$ python -q
>>> import numpy as np
>>> np.set_printoptions(precision=2, suppress=True, linewidth=200)
>>> def rd(a):
...     return np.round(a, 2) + 0
... 
>>> arr = np.load("arr.npy")
>>> print(rd(arr))
[[ 0.98 -0.05 -0.03  0.01  0.    0.09 -0.04 -0.01  0.03 -0.04]
 [-0.05  0.77 -0.19 -0.11  0.09  0.3  -0.07 -0.11  0.03 -0.09]
 [-0.03 -0.19  0.8  -0.21  0.13  0.19  0.01 -0.15 -0.05 -0.03]
 [ 0.01 -0.11 -0.21  0.6   0.22 -0.05  0.17 -0.23 -0.21  0.11]
 [ 0.    0.09  0.13  0.22  0.88 -0.01 -0.08  0.13  0.1  -0.04]
 [ 0.09  0.3   0.19 -0.05 -0.01  0.49  0.21  0.05 -0.16  0.21]
 [-0.04 -0.07  0.01  0.17 -0.08  0.21  0.86  0.06  0.13 -0.12]
 [-0.01 -0.11 -0.15 -0.23  0.13  0.05  0.06  0.86 -0.09  0.03]
 [ 0.03  0.03 -0.05 -0.21  0.1  -0.16  0.13 -0.09  0.86  0.11]
 [-0.04 -0.09 -0.03  0.11 -0.04  0.21 -0.12  0.03  0.11  0.89]]
>>> # null space of dimension 2
>>> left, sv, Vh = np.linalg.svd(arr)
>>> print(np.argmax(sv[:-1] / (sv[1:] + 1e-6)) + 1)
8
>>> print(rd(sv))
[1. 1. 1. 1. 1. 1. 1. 1. 0. 0.]
>>> M2 = left[:, :8] @ np.diag(sv[:8]) @ Vh[:8]
>>> print(rd(M2))
[[ 0.98 -0.05 -0.03  0.01  0.    0.09 -0.04 -0.01  0.03 -0.04]
 [-0.05  0.77 -0.19 -0.11  0.09  0.3  -0.07 -0.11  0.03 -0.09]
 [-0.03 -0.19  0.8  -0.21  0.13  0.19  0.01 -0.15 -0.05 -0.03]
 [ 0.01 -0.11 -0.21  0.6   0.22 -0.05  0.17 -0.23 -0.21  0.11]
 [ 0.    0.09  0.13  0.22  0.88 -0.01 -0.08  0.13  0.1  -0.04]
 [ 0.09  0.3   0.19 -0.05 -0.01  0.49  0.21  0.05 -0.16  0.21]
 [-0.04 -0.07  0.01  0.17 -0.08  0.21  0.86  0.06  0.13 -0.12]
 [-0.01 -0.11 -0.15 -0.23  0.13  0.05  0.06  0.86 -0.09  0.03]
 [ 0.03  0.03 -0.05 -0.21  0.1  -0.16  0.13 -0.09  0.86  0.11]
 [-0.04 -0.09 -0.03  0.11 -0.04  0.21 -0.12  0.03  0.11  0.89]]
>>> J = np.loadtxt("layer7.csv", delimiter=",")
>>> print(J)
[[ 3.  2. -2.  0.]
 [-1.  1. -1. -1.]
 [-3. -3.  3.  2.]
 [ 3. -3. -2.  2.]]
>>> q, V = np.linalg.qr(J[:, :2])[0], np.linalg.qr(J[:, 2:])[0]
>>> sv = np.linalg.svd(q.T @ V, compute_uv=False)
>>> print(rd(np.degrees(np.arccos(sv.clip(0, 1)))))
[15.36 25.43]
>>> print(rd(sv))
[0.96 0.9 ]
>>> print(np.diff(J, axis=0))
[[-4. -1.  1. -1.]
 [-2. -4.  4.  3.]
 [ 6.  0. -5.  0.]]
>>> print(J.sum(axis=0))
[ 2. -3. -2.  3.]
>>> print(rd(np.linalg.svd(J, compute_uv=False)))
[6.92 5.25 1.48 0.65]
>>> print(rd(np.linalg.norm(J)))
8.83
>>> print(J.shape)
(4, 4)
>>> print(np.linalg.matrix_rank(J))
4
>>> M2 = np.linalg.inv(J)
>>> print(rd(np.linalg.slogdet(J)[0]))
1.0
>>> print(rd(np.linalg.det(J) * np.linalg.det(M2)))
1.0
>>> print(np.allclose(M2, J.T))
False
>>> print(rd(np.linalg.inv(M2)))
[[ 3.  2. -2.  0.]
 [-1.  1. -1. -1.]
 [-3. -3.  3.  2.]
 [ 3. -3. -2.  2.]]
>>> print(rd(J @ M2))
[[1. 0. 0. 0.]
 [0. 1. 0. 0.]
 [0. 0. 1. 0.]
 [0. 0. 0. 1.]]
>>> print(rd(np.linalg.cond(J)))
10.6
>>> rng = np.random.default_rng(11921)
>>> feats = np.eye(6, dtype=int)[rng.permutation(6)]
>>> print(feats)
[[0 1 0 0 0 0]
 [0 0 0 0 1 0]
 [1 0 0 0 0 0]
 [0 0 0 1 0 0]
 [0 0 1 0 0 0]
 [0 0 0 0 0 1]]
>>> # a transition matrix
>>> x = np.array([9, -2, -3, -8, 0, -4])
>>> print(rd(np.linalg.det(feats)))
-1.0
>>> print(rd(np.linalg.inv(feats)))
[[0. 0. 1. 0. 0. 0.]
 [1. 0. 0. 0. 0. 0.]
 [0. 0. 0. 0. 1. 0.]
 [0. 0. 0. 1. 0. 0.]
 [0. 1. 0. 0. 0. 0.]
 [0. 0. 0. 0. 0. 1.]]
>>> print(rd(np.linalg.norm(x)), rd(np.linalg.norm(feats @ x)))
13.19 13.19
>>> print(rd(np.sort(np.abs(np.degrees(np.angle(np.linalg.eigvals(feats)))))))
[  0.   0.   0.  90.  90. 180.]
>>> print(rd(np.abs(np.linalg.eigvals(feats))))
[1. 1. 1. 1. 1. 1.]
>>> print(feats.T @ (feats @ x))
[ 9 -2 -3 -8  0 -4]
>>> M2 = np.array([[-3, -4],
...     [-1, 4],
...     [-3, -4],
...     [4, 0],
...     [2, -2],
...     [0, -1],
...     [4, 0],
...     [1, -4],
...     [-1, 4],
...     [-1, -5]])
>>> print(np.linalg.matrix_rank(arr @ M2))
2
>>> print(rd(np.einsum("ij->j", arr)))
[0.95 0.55 0.46 0.29 1.42 1.31 1.14 0.54 0.75 1.03]
>>> print(np.linalg.matrix_rank(np.vstack([arr, M2.T])))
10
>>> print(rd(np.einsum("ij,ij->i", arr, arr)))
[0.98 0.77 0.8  0.6  0.88 0.49 0.86 0.86 0.86 0.89]
>>> theta = np.radians(90)
>>> r_ = np.eye(6)
>>> r_[3, 3] = r_[1, 1] = np.cos(theta)
>>> r_[3, 1], r_[1, 3] = -np.sin(theta), np.sin(theta)
>>> print(rd(r_))
[[ 1.  0.  0.  0.  0.  0.]
 [ 0.  0.  0.  1.  0.  0.]
 [ 0.  0.  1.  0.  0.  0.]
 [ 0. -1.  0.  0.  0.  0.]
 [ 0.  0.  0.  0.  1.  0.]
 [ 0.  0.  0.  0.  0.  1.]]
>>> M2 = feats @ r_.T
>>> print(np.allclose(np.linalg.norm(feats, axis=1), np.linalg.norm(M2, axis=1)))
True
>>> print(rd(M2))
[[ 0.  0.  0. -1.  0.  0.]
 [ 0.  0.  0.  0.  1.  0.]
 [ 1.  0.  0.  0.  0.  0.]
 [ 0.  1.  0.  0.  0.  0.]
 [ 0.  0.  1.  0.  0.  0.]
 [ 0.  0.  0.  0.  0.  1.]]
>>> print(feats.sum(axis=1))
[1 1 1 1 1 1]
>>> print(feats @ np.ones(6))
[1. 1. 1. 1. 1. 1.]
>>> print(np.linalg.matrix_power(feats, 2))
[[0 0 0 0 1 0]
 [0 0 1 0 0 0]
 [0 1 0 0 0 0]
 [0 0 0 1 0 0]
 [1 0 0 0 0 0]
 [0 0 0 0 0 1]]
>>> print(np.linalg.matrix_power(feats, 100))
[[1 0 0 0 0 0]
 [0 1 0 0 0 0]
 [0 0 1 0 0 0]
 [0 0 0 1 0 0]
 [0 0 0 0 1 0]
 [0 0 0 0 0 1]]
>>> p = np.eye(6)[1]
>>> for _ in range(4):
...     p = p @ feats
...     print(p.round(2))
... 
[0. 0. 0. 0. 1. 0.]
[0. 0. 1. 0. 0. 0.]
[1. 0. 0. 0. 0. 0.]
[0. 1. 0. 0. 0. 0.]
>>> m1 = np.loadtxt("out8.csv", delimiter=",")
>>> print(m1)
[[ 49. -56.  63. -42. -63.]
 [-56.  64. -72.  48.  72.]
 [ 63. -72.  81. -54. -81.]
 [-42.  48. -54.  36.  54.]
 [-63.  72. -81.  54.  81.]]
>>> # rows and columns are dependent
>>> print(rd(np.linalg.norm(m1, 2) / np.linalg.norm(m1)))
1.0
>>> print(np.linalg.cond(m1) > 100)
True
>>> print(np.linalg.matrix_rank(m1, rtol=0.1))
1
>>> q, r_ = np.linalg.qr(J)
>>> print(rd(q @ r_))
[[ 3.  2. -2.  0.]
 [-1.  1. -1. -1.]
 [-3. -3.  3.  2.]
 [ 3. -3. -2.  2.]]
>>> print(rd(r_))
[[-5.29 -0.94  3.78 -0.19]
 [ 0.   -4.7   0.94  2.8 ]
 [ 0.    0.   -1.68 -0.64]
 [ 0.    0.    0.    0.84]]
>>> print(rd(np.abs(np.diag(r_))))
[5.29 4.7  1.68 0.84]
>>> x = np.array([1, 0, 1, 2])
>>> y = J @ x
>>> b, lr = np.zeros(4), 1 / np.linalg.norm(J, 2) ** 2
>>> for i in range(6):
...     b -= lr * J.T @ (J @ b - y)
...     if i % 1 == 0: print(i, round(np.linalg.norm(J @ b - y), 2))
... 
0 4.0
1 2.89
2 2.55
3 2.39
4 2.28
5 2.18
>>> print(rd(np.linalg.cond(J)))
10.6
>>> print(rd(b))
[ 0.61 -0.84  0.26  0.9 ]
>>> data = np.vander(np.arange(7) - 1, 4, increasing=True)
>>> print(data)
[[  1  -1   1  -1]
 [  1   0   0   0]
 [  1   1   1   1]
 [  1   2   4   8]
 [  1   3   9  27]
 [  1   4  16  64]
 [  1   5  25 125]]
>>> # column 3 is much longer than the rest
>>> M2 = np.c_[data[:, :3] @ np.array([[3, 5, 4], [3, 2, 2], [1, 2, 3]]), np.array([1, 0, -1, 0, 3, 1, -3])]
>>> print(M2)
[[ 1  5  5  1]
 [ 3  5  4  0]
 [ 7  9  9 -1]
 [13 17 20  0]
 [21 29 37  3]
 [31 45 60  1]
 [43 65 89 -3]]
>>> print(np.linalg.matrix_rank(M2))
4
>>> print(rd(np.linalg.lstsq(data, M2[:, 0])[0]))
[3. 3. 1. 0.]
>>> print(rd(np.linalg.norm(np.linalg.qr(data)[0].T @ M2, axis=0) ** 2 / ((M2 ** 2).sum(axis=0) + 1e-12)))
[1.   1.   1.   0.86]
>>> print(rd(np.linalg.norm(M2 - data @ np.linalg.lstsq(data, M2)[0], axis=0)))
[0.   0.   0.   1.74]
>>> print(rd(np.abs(np.linalg.svd(data)[2][-1])))
[0.71 0.51 0.49 0.07]
>>> print(rd(np.linalg.norm(data, 2) / np.linalg.norm(data)))
1.0
>>> print(np.argsort(-np.linalg.norm(data, axis=0).round(6), kind="stable")[:3])
[3 2 1]
>>> print(np.linalg.cond(data) > 100)
True
